>>> import numpy as np
>>> import numpy.linalg as la
>>> np.set_printoptions(precision=1, suppress=True, linewidth=160)
>>> feats = np.loadtxt("x.csv", delimiter=",")
>>> feats
array([[ 0., -6.,  3., -1.,  3.,  1., -3.,  1.,  0.,  5., -4.],
       [ 6.,  0.,  1., -2.,  0., -5., -1.,  1., -5., -4.,  0.],
       [-3., -1.,  0.,  6.,  6.,  4., -2.,  1., -1.,  1.,  3.],
       [ 1.,  2., -6.,  0., -5., -4., -5., -3., -2., -2.,  2.],
       [-3.,  0., -6.,  5.,  0.,  6., -4., -3.,  3.,  2., -3.],
       [-1.,  5., -4.,  4., -6.,  0.,  0., -2., -1.,  2.,  3.],
       [ 3.,  1.,  2.,  5.,  4.,  0.,  0., -1., -1.,  0.,  5.],
       [-1., -1., -1.,  3.,  3.,  2.,  1.,  0.,  1.,  4.,  2.],
       [ 0.,  5.,  1.,  2., -3.,  1.,  1., -1.,  0.,  0.,  4.],
       [-5.,  4., -1.,  2., -2., -2.,  0., -4.,  0.,  0.,  3.],
       [ 4.,  0., -3., -2.,  3., -3., -5., -2., -4., -3.,  0.]])
>>> vec = np.array([-1, 3, 1, -5, 6, -3, 2, -3, 0, -7, -8])
>>> h = np.maximum(feats @ vec, 0)
>>> h
array([ 0., 43.,  0.,  0.,  0.,  0.,  0.,  0.,  0.,  0., 47.])
>>> np.tanh(feats @ vec)
array([-1.,  1., -1., -1., -1., -1., -1., -1., -1., -1.,  1.])
>>> vec = np.array([4, -1, -8, -1, 5, -1, -9, 9, -8, 4, -6])
>>> print(feats * vec)
[[  0.   6. -24.   1.  15.  -1.  27.   9.  -0.  20.  24.]
 [ 24.  -0.  -8.   2.   0.   5.   9.   9.  40. -16.  -0.]
 [-12.   1.  -0.  -6.  30.  -4.  18.   9.   8.   4. -18.]
 [  4.  -2.  48.  -0. -25.   4.  45. -27.  16.  -8. -12.]
 [-12.  -0.  48.  -5.   0.  -6.  36. -27. -24.   8.  18.]
 [ -4.  -5.  32.  -4. -30.  -0.  -0. -18.   8.   8. -18.]
 [ 12.  -1. -16.  -5.  20.  -0.  -0.  -9.   8.   0. -30.]
 [ -4.   1.   8.  -3.  15.  -2.  -9.   0.  -8.  16. -12.]
 [  0.  -5.  -8.  -2. -15.  -1.  -9.  -9.  -0.   0. -24.]
 [-20.  -4.   8.  -2. -10.   2.  -0. -36.  -0.   0. -18.]
 [ 16.  -0.  24.   2.  15.   3.  45. -18.  32. -12.  -0.]]
>>> print(feats @ vec)
[ 77.  65.  30.  43.  36. -31. -21.   2. -73. -80. 107.]
>>> left, sigma, Vh = la.svd(feats, full_matrices=False)
>>> np.round(left.T @ left, 1) + 0
array([[1., 0., 0., 0., 0., 0., 0., 0., 0., 0., 0.],
       [0., 1., 0., 0., 0., 0., 0., 0., 0., 0., 0.],
       [0., 0., 1., 0., 0., 0., 0., 0., 0., 0., 0.],
       [0., 0., 0., 1., 0., 0., 0., 0., 0., 0., 0.],
       [0., 0., 0., 0., 1., 0., 0., 0., 0., 0., 0.],
       [0., 0., 0., 0., 0., 1., 0., 0., 0., 0., 0.],
       [0., 0., 0., 0., 0., 0., 1., 0., 0., 0., 0.],
       [0., 0., 0., 0., 0., 0., 0., 1., 0., 0., 0.],
       [0., 0., 0., 0., 0., 0., 0., 0., 1., 0., 0.],
       [0., 0., 0., 0., 0., 0., 0., 0., 0., 1., 0.],
       [0., 0., 0., 0., 0., 0., 0., 0., 0., 0., 1.]])
>>> (sigma > 1e-8).sum()
np.int64(10)
>>> sigma.round(1) + 0
array([18.2, 18.2, 12.6, 12.6,  5.9,  5.9,  3.5,  3.5,  2.4,  2.4,  0. ])
>>> np.cumsum(sigma ** 2) / np.sum(sigma ** 2)
array([0.3, 0.6, 0.8, 0.9, 0.9, 1. , 1. , 1. , 1. , 1. , 1. ])
>>> np.allclose(left * sigma @ Vh, feats)
True
>>> rng = np.random.default_rng(95)
>>> theta = rng.uniform(0, 2 * np.pi, 45)
>>> O, _ = la.qr(np.array([[-0.6, -0.5], [0.2, -0.8], [0.3, -0.1], [-2.1, -0.5]]))
>>> mat = 20 * np.c_[np.cos(theta), np.sin(theta)] @ O.T
>>> mat.round(1) + 0
array([[  7.2,   2.9,  -1.7,  18.3],
       [ -0.7,  10.9,   4.2, -16.2],
       [ -8.4, -17.6,  -3.2,  -2.9],
       [ -1.2, -13.7,  -4.5,  13.8],
       [  0.5, -11.2,  -4.2,  16. ],
       [  4.2,  -4.4,  -3.2,  18.8],
       [ -9.4, -14.4,  -1.7, -10. ],
       [  6.6,  18.1,   4.1,  -3.3],
       [  5.9,  17.9,   4.2,  -5. ],
       [  0.9, -10.6,  -4.2,  16.4],
       [ -7.4, -18.2,  -3.8,   0.8],
       [  5.4,  -1.8,  -2.7,  19. ],
       [ -6.1, -18. ,  -4.2,   4.5],
       [  7.4,  18.2,   3.8,  -0.9],
       [ -2.2, -14.9,  -4.5,  12.4],
       [  4.5,  17.1,   4.5,  -8.2],
       [  7.8,   4.6,  -1.3,  17.8],
       [ -7. , -18.2,  -3.9,   1.9],
       [  8. ,  18. ,   3.5,   1.2],
       [  9.4,  14.5,   1.7,   9.9],
       [ -0.3, -12.4,  -4.4,  15.1],
       [ -6.8,  -1.7,   2. , -18.6],
       [ -8.5,  -7.4,   0.6, -16.5],
       [ -1.8,   9.1,   4. , -17.2],
       [  6. ,  18. ,   4.2,  -4.9],
       [  6.8,  18.2,   4. ,  -2.8],
       [ -3.1, -15.8,  -4.6,  10.9],
       [  4.4,  -4. ,  -3.1,  18.8],
       [  7.6,   4.2,  -1.4,  18. ],
       [  6.7,   1.4,  -2. ,  18.7],
       [ -6.7, -18.2,  -4. ,   3. ],
       [ -5.6, -17.8,  -4.3,   5.9],
       [  8.4,   7.1,  -0.6,  16.7],
       [  9.3,  15.5,   2.1,   8.4],
       [ -1.1, -13.4,  -4.5,  14.1],
       [  0.9, -10.5,  -4.2,  16.5],
       [  3.5,  -5.9,  -3.5,  18.5],
       [  3.5,  -6. ,  -3.5,  18.4],
       [ -0.4,  11.4,   4.3, -15.9],
       [ -9.4, -12.8,  -1.1, -12.1],
       [ -2.6,   7.6,   3.8, -17.9],
       [  9.1,  16.2,   2.4,   6.9],
       [ -1.3, -13.7,  -4.5,  13.8],
       [  2.5,  15.2,   4.5, -12. ],
       [ -8.9,  -9.3,   0. , -15.3]])
>>> left, sigma, Vh = la.svd(mat)
>>> sigma.round(1) + 0
array([103.5,  85.4,   0. ,   0. ])
>>> M2 = left[:, :2] @ np.diag(sigma[:2]) @ Vh[:2]
>>> print(round(la.norm(mat - M2) / la.norm(mat), 1))
0.0
>>> la.matrix_rank(mat, rtol=0.05)
np.int64(2)
>>> C2 = np.cov(mat, rowvar=False)
>>> C2.shape
(4, 4)
>>> print(np.round(la.eigvalsh(C2)[::-1], 1) + 0)
[232.8 158.6   0.    0. ]
>>> np.argsort(-mat.std(axis=0).round(6), kind="stable")
array([1, 3, 0, 2])
>>> C2
array([[ 36.3,  59. ,   7.6,  35.1],
       [ 59. , 175.8,  41.3, -46.1],
       [  7.6,  41.3,  12.1, -30. ],
       [ 35.1, -46.1, -30. , 167.3]])
>>> np.corrcoef(mat.T)
array([[ 1. ,  0.7,  0.4,  0.4],
       [ 0.7,  1. ,  0.9, -0.3],
       [ 0.4,  0.9,  1. , -0.7],
       [ 0.4, -0.3, -0.7,  1. ]])
>>> mat.std(axis=0)
array([ 6. , 13.1,  3.4, 12.8])
>>> np.polyfit(mat[:, 0], mat[:, 1], 1)
array([ 1.6, -2.4])
>>> np.round(np.corrcoef(mat[:, 0], mat[:, 1])[0, 1], 1)
np.float64(0.7)
>>> arr = np.load("dump.npy")
>>> arr.round(1) + 0
array([[-0.2,  0.6,  0.3, -0.2, -0.2, -0.6],
       [-0.3,  0.1, -0.3,  0. ,  0.9, -0.3],
       [ 0.5,  0.1, -0.2, -0.8,  0. ,  0.1],
       [-0.7,  0.2,  0. , -0.3, -0.1,  0.5],
       [ 0. ,  0.3, -0.9,  0.3, -0.3, -0.1],
       [ 0.2, -0.2,  0.1,  0.3, -0.1, -0.3],
       [ 0.4,  0.7,  0.2,  0.3,  0.2,  0.4]])
>>> # columns are unit length and at right angles
>>> print(np.round(arr.T @ arr, 1) + 0)
[[1. 0. 0. 0. 0. 0.]
 [0. 1. 0. 0. 0. 0.]
 [0. 0. 1. 0. 0. 0.]
 [0. 0. 0. 1. 0. 0.]
 [0. 0. 0. 0. 1. 0.]
 [0. 0. 0. 0. 0. 1.]]
>>> np.round(arr @ arr.T, 1) + 0
array([[ 1. ,  0. ,  0. ,  0. ,  0. ,  0. ,  0. ],
       [ 0. ,  1. ,  0. , -0.1,  0. , -0.1,  0. ],
       [ 0. ,  0. ,  1. , -0.1,  0. , -0.2,  0. ],
       [ 0. , -0.1, -0.1,  0.8,  0. , -0.4,  0. ],
       [ 0. ,  0. ,  0. ,  0. ,  1. ,  0. ,  0. ],
       [ 0. , -0.1, -0.2, -0.4,  0. ,  0.2, -0.1],
       [ 0. ,  0. ,  0. ,  0. ,  0. , -0.1,  1. ]])
>>> f, v = arr[0], arr[3]
>>> round(float(f @ v), 1)
0.0
>>> np.round(f @ f, 1)
np.float64(1.0)
>>> p = (f @ v) / (f @ f) * f
>>> (v - p) @ f
np.float64(0.0)
>>> p.round(1) + 0
array([0., 0., 0., 0., 0., 0.])
>>> W = np.array([[3, 1, 2], [0, 3, 2], [1, 3, 1], [2, 1, 1], [1, 0, 2], [1, 0, 3]])
>>> c = np.array([1, -2, 2])
>>> hid = np.maximum(arr @ W + c, 0)
>>> hid
array([[0. , 0.2, 0.5],
       [0.5, 0. , 2.3],
       [0.8, 0. , 2.4],
       [0. , 0. , 1.9],
       [0.3, 0. , 1.2],
       [1.8, 0. , 1.4],
       [3.6, 1.4, 6.4]])
>>> C = np.array([[2, 4], [5, 8], [2, 2]])
>>> W @ C
array([[15, 24],
       [19, 28],
       [19, 30],
       [11, 18],
       [ 6,  8],
       [ 8, 10]])
>>> K = np.load("sample10.npy")
>>> K
array([[-22.,  24.,  -8.,  -2.],
       [-28.,  40., -16.,  -4.],
       [-28.,  44., -18.,  -6.],
       [-28.,  44., -12., -12.]])
>>> M2 = la.inv(K)
>>> (np.abs(M2) > 1e-9).astype(int)
array([[1, 1, 1, 1],
       [1, 1, 1, 1],
       [1, 1, 1, 1],
       [1, 1, 1, 1]])
>>> la.inv(M2)
array([[-22.,  24.,  -8.,  -2.],
       [-28.,  40., -16.,  -4.],
       [-28.,  44., -18.,  -6.],
       [-28.,  44., -12., -12.]])
>>> np.allclose(M2, K.T)
False
>>> print(np.round(K @ M2, 1) + 0)
[[1. 0. 0. 0.]
 [0. 1. 0. 0.]
 [0. 0. 1. 0.]
 [0. 0. 0. 1.]]
>>> np.round(la.slogdet(K)[0], 1)
np.float64(-1.0)
>>> evals, vecs = la.eig(K)
>>> np.sort(la.eigvals(la.inv(K)))
array([-0.2, -0.2, -0.1,  0.2])
>>> evals
array([-8.,  6., -6., -4.])
>>> np.round(K @ vecs[:, 0] - evals[0] * vecs[:, 0], 1) + 0
array([0., 0., 0., 0.])
>>> left, sigma, Vh = la.svd(K)
>>> sigma
array([98.9,  7.6,  5.4,  0.3])
>>> np.argmax(sigma[:-1] / (sigma[1:] + 1e-6)) + 1
np.int64(3)
>>> M2 = left[:, :3] @ np.diag(sigma[:3]) @ Vh[:3]
>>> la.matrix_rank(K, rtol=0.05)
np.int64(3)
>>> round(float(np.abs(K - M2).max()), 1)
0.1
>>> round(float(la.norm(K - M2) / la.norm(K)), 1)
0.0
>>> K - K[0]
array([[  0.,   0.,   0.,   0.],
       [ -6.,  16.,  -8.,  -2.],
       [ -6.,  20., -10.,  -4.],
       [ -6.,  20.,  -4., -10.]])
>>> K.sum(axis=1)
array([-8., -8., -8., -8.])
>>> np.count_nonzero(K)
np.int64(16)
>>> np.diff(K, axis=0)
array([[-6., 16., -8., -2.],
       [ 0.,  4., -2., -2.],
       [ 0.,  0.,  6., -6.]])
>>> K.sum(axis=0)
array([-106.,  152.,  -54.,  -24.])
>>> K.shape
(4, 4)
>>> np.unravel_index(np.abs(K).argmax(), K.shape)
(np.int64(2), np.int64(1))
>>> F = np.loadtxt("m.csv", delimiter=",")
>>> F
array([[-7.,  2.,  8.,  2.,  3., -9., -3., -6.],
       [ 6.,  1.,  1., -7., -1., -5.,  1., -5.],
       [-9.,  1.,  4.,  0., -6., -6.,  3.,  9.],
       [ 1.,  6., -4., -7., -4.,  2., -6., -8.],
       [-7.,  6., -6., -7.,  5., -5.,  1.,  2.],
       [ 6., -7.,  7., -1., -4., -1.,  2.,  8.],
       [-3., -1., -6.,  6., -7.,  5., -4., -2.],
       [ 6., -7.,  7., -1., -4., -1.,  2.,  8.],
       [-5.,  5.,  3.,  8.,  7., -2., -9.,  1.],
       [ 8., -7., -8.,  9.,  2.,  9., -2.,  6.],
       [ 0.,  0.,  3., -2., -5., -2.,  5., -5.]])
>>> M2 = np.c_[F[:, :3] @ np.array([[-2, -1, -2], [2, 0, -2], [-3, 1, -3]]), np.array([-7, 0, -5, 8, -7, -1, -8, -9, -5, -7, 1])]
>>> M2
array([[ -6.,  15., -14.,  -7.],
       [-13.,  -5., -17.,   0.],
       [  8.,  13.,   4.,  -5.],
       [ 22.,  -5.,  -2.,   8.],
       [ 44.,   1.,  20.,  -7.],
       [-47.,   1., -19.,  -1.],
       [ 22.,  -3.,  26.,  -8.],
       [-47.,   1., -19.,  -9.],
       [ 11.,   8.,  -9.,  -5.],
       [ -6., -16.,  22.,  -7.],
       [ -9.,   3.,  -9.,   1.]])
>>> la.matrix_rank(M2)
np.int64(4)
>>> la.norm(la.qr(F)[0].T @ M2, axis=0) ** 2 / ((M2 ** 2).sum(axis=0) + 1e-12)
array([1. , 1. , 1. , 0.8])
>>> np.round(la.lstsq(F, M2[:, 0])[0], 1) + 0
array([-2.,  2., -3.,  0.,  0.,  0.,  0.,  0.])
>>> proj = F @ la.solve(F.T @ F, F.T)
>>> la.matrix_rank(np.eye(11) - proj)
np.int64(3)
>>> proj.round(1) + 0
array([[ 0.9,  0.1, -0.1, -0.1,  0. ,  0. ,  0.2,  0. ,  0.1, -0.2, -0.1],
       [ 0.1,  0.9,  0. ,  0.1,  0.1,  0. , -0.1,  0. ,  0. ,  0.1,  0.2],
       [-0.1,  0. ,  0.8, -0.1,  0.1,  0.1,  0.2,  0.1,  0.1, -0.1,  0.1],
       [-0.1,  0.1, -0.1,  0.8,  0. ,  0. ,  0.2,  0. ,  0. , -0.2, -0.1],
       [ 0. ,  0.1,  0.1,  0. ,  0.8, -0.1, -0.1, -0.1, -0.1,  0. , -0.3],
       [ 0. ,  0. ,  0.1,  0. , -0.1,  0.4, -0.1,  0.4, -0.1,  0. , -0.1],
       [ 0.2, -0.1,  0.2,  0.2, -0.1, -0.1,  0.8, -0.1, -0.1,  0.2,  0. ],
       [ 0. ,  0. ,  0.1,  0. , -0.1,  0.4, -0.1,  0.4, -0.1,  0. , -0.1],
       [ 0.1,  0. ,  0.1,  0. , -0.1, -0.1, -0.1, -0.1,  0.9,  0.1, -0.2],
       [-0.2,  0.1, -0.1, -0.2,  0. ,  0. ,  0.2,  0. ,  0.1,  0.7, -0.2],
       [-0.1,  0.2,  0.1, -0.1, -0.3, -0.1,  0. , -0.1, -0.2, -0.2,  0.5]])
>>> proj @ F[:, 2]
array([ 8.,  1.,  4., -4., -6.,  7., -6.,  7.,  3., -8.,  3.])
>>> f, v = F[1], F[0]
>>> f @ f
np.float64(139.0)
>>> p = (f @ v) / (f @ f) * f
>>> v - p
array([-8. ,  1.8,  7.8,  3.2,  3.2, -8.2, -3.2, -5.2])
>>> round(la.norm(f + v) ** 2 + la.norm(f - v) ** 2, 1)
np.float64(790.0)
>>> la.matrix_rank(np.outer(f, v))
np.int64(1)
>>> np.round((v - p) @ f, 1)
np.float64(-0.0)
>>> F.reshape(-1, 2)
array([[-7.,  2.],
       [ 8.,  2.],
       [ 3., -9.],
       [-3., -6.],
       [ 6.,  1.],
       [ 1., -7.],
       [-1., -5.],
       [ 1., -5.],
       [-9.,  1.],
       [ 4.,  0.],
       [-6., -6.],
       [ 3.,  9.],
       [ 1.,  6.],
       [-4., -7.],
       [-4.,  2.],
       [-6., -8.],
       [-7.,  6.],
       [-6., -7.],
       [ 5., -5.],
       [ 1.,  2.],
       [ 6., -7.],
       [ 7., -1.],
       [-4., -1.],
       [ 2.,  8.],
       [-3., -1.],
       [-6.,  6.],
       [-7.,  5.],
       [-4., -2.],
       [ 6., -7.],
       [ 7., -1.],
       [-4., -1.],
       [ 2.,  8.],
       [-5.,  5.],
       [ 3.,  8.],
       [ 7., -2.],
       [-9.,  1.],
       [ 8., -7.],
       [-8.,  9.],
       [ 2.,  9.],
       [-2.,  6.],
       [ 0.,  0.],
       [ 3., -2.],
       [-5., -2.],
       [ 5., -5.]])
>>> F.reshape(2, -1)
array([[-7.,  2.,  8.,  2.,  3., -9., -3., -6.,  6.,  1.,  1., -7., -1., -5.,  1., -5., -9.,  1.,  4.,  0., -6., -6.,  3.,  9.,  1.,  6., -4., -7., -4.,  2.,
        -6., -8., -7.,  6., -6., -7.,  5., -5.,  1.,  2.,  6., -7.,  7., -1.],
       [-4., -1.,  2.,  8., -3., -1., -6.,  6., -7.,  5., -4., -2.,  6., -7.,  7., -1., -4., -1.,  2.,  8., -5.,  5.,  3.,  8.,  7., -2., -9.,  1.,  8., -7.,
        -8.,  9.,  2.,  9., -2.,  6.,  0.,  0.,  3., -2., -5., -2.,  5., -5.]])
>>> t3 = F.reshape(11, 2, -1)
>>> np.einsum("ihd,ihd->ih", t3, t3)
array([[121., 135.],
       [ 87.,  52.],
       [ 98., 162.],
       [102., 120.],
       [170.,  55.],
       [135.,  85.],
       [ 82.,  94.],
       [135.,  85.],
       [123., 135.],
       [258., 125.],
       [ 13.,  79.]])
>>> np.einsum("ihd,jhd->hij", t3, t3).shape
(2, 11, 11)
>>> E = np.maximum(np.array([[3, -1],
...     [-2, -3],
...     [3, 3],
...     [2, 0],
...     [-3, 0],
...     [-3, -2],
...     [-1, -2],
...     [3, 1],
...     [3, 3],
...     [-1, -2],
...     [1, 0],
...     [0, 0],
...     [-3, 3],
...     [3, 3],
...     [-2, 0],
...     [3, 0],
...     [-2, 1],
...     [-2, 3],
...     [0, -2]]) @ np.array([[0, 0, 0, 1, -1, 1], [0, 0, 1, -2, 1, 2]]) + np.array([3, -1, 0, 1, -3, 1]), 0)
>>> print(E)
[[ 3  0  0  6  0  2]
 [ 3  0  0  5  0  0]
 [ 3  0  3  0  0 10]
 [ 3  0  0  3  0  3]
 [ 3  0  0  0  0  0]
 [ 3  0  0  2  0  0]
 [ 3  0  0  4  0  0]
 [ 3  0  1  2  0  6]
 [ 3  0  3  0  0 10]
 [ 3  0  0  4  0  0]
 [ 3  0  0  2  0  2]
 [ 3  0  0  1  0  1]
 [ 3  0  3  0  3  4]
 [ 3  0  3  0  0 10]
 [ 3  0  0  0  0  0]
 [ 3  0  0  4  0  4]
 [ 3  0  1  0  0  1]
 [ 3  0  3  0  2  5]
 [ 3  0  0  5  0  0]]
>>> round(float(np.trace(la.pinv(E) @ E)), 1)
5.0
>>> print(np.abs(np.diag(la.qr(E)[1])) > 1e-9)
[ True False  True  True  True  True]
>>> la.lstsq(E[:-1].T, E[-1])[2]
np.int32(5)
